$ python3 -q
>>> import numpy as np
>>> np.set_printoptions(precision=3, suppress=True, linewidth=140, floatmode="fixed")
>>> feats = np.load("arr.npy")
>>> feats
array([[1, 0],
       [0, 3]])
>>> # triangular: eigenvalues sit on the diagonal
>>> Lm = np.linalg.cholesky(feats)
>>> np.linalg.eigvalsh(feats).min() > 0
np.True_
>>> x = np.ones(2)
>>> for _ in range(6):
...     x = feats @ x
...     x /= np.linalg.norm(x)
...     print(round(x @ feats @ x, 3))
... 
2.8
2.976
2.997
3.0
3.0
3.0
>>> x
array([0.001, 1.000])
>>> vals, V = np.linalg.eigh(feats)
>>> V @ np.diag(vals) @ V.T
array([[1.000, 0.000],
       [0.000, 3.000]])
>>> np.linalg.eigvalsh(feats + -3 * np.eye(2))
array([-2.000,  0.000])
>>> np.linalg.svd(feats, compute_uv=False)
array([3.000, 1.000])
>>> np.abs(V[:, -1]).round(6).argmax()
np.int64(1)
>>> V.T @ feats @ V
array([[1.000, 0.000],
       [0.000, 3.000]])
>>> u = np.array([2, 0, 2])
>>> rng = np.random.default_rng(50)
>>> X = np.outer(rng.normal(size=11), u) + 0.1 * rng.normal(size=(11, 3))
>>> X
array([[ 0.955, -0.054,  0.973],
       [-1.225, -0.156, -0.984],
       [ 1.365, -0.020,  1.229],
       [-2.834, -0.043, -3.080],
       [ 3.253, -0.076,  3.265],
       [-0.350, -0.113, -0.337],
       [ 1.101,  0.044,  1.094],
       [ 1.658,  0.200,  1.533],
       [ 0.408,  0.032,  0.699],
       [ 0.363, -0.022,  0.296],
       [-2.791, -0.110, -2.397]])
>>> labels = rng.permutation(3)
>>> other = X[:, labels] * rng.choice([-1, 1], 3)
>>> other
array([[ 0.054, -0.973,  0.955],
       [ 0.156,  0.984, -1.225],
       [ 0.020, -1.229,  1.365],
       [ 0.043,  3.080, -2.834],
       [ 0.076, -3.265,  3.253],
       [ 0.113,  0.337, -0.350],
       [-0.044, -1.094,  1.101],
       [-0.200, -1.533,  1.658],
       [-0.032, -0.699,  0.408],
       [ 0.022, -0.296,  0.363],
       [ 0.110,  2.397, -2.791]])
>>> left, _, Vt = np.linalg.svd(X.T @ other)
>>> np.round(left @ Vt, 3) + 0
array([[ 0.000,  0.000,  1.000],
       [-1.000,  0.000,  0.000],
       [ 0.000, -1.000,  0.000]])
>>> np.round(np.linalg.lstsq(X, other)[0], 3) + 0
array([[ 0.000,  0.000,  1.000],
       [-1.000,  0.000,  0.000],
       [ 0.000, -1.000,  0.000]])
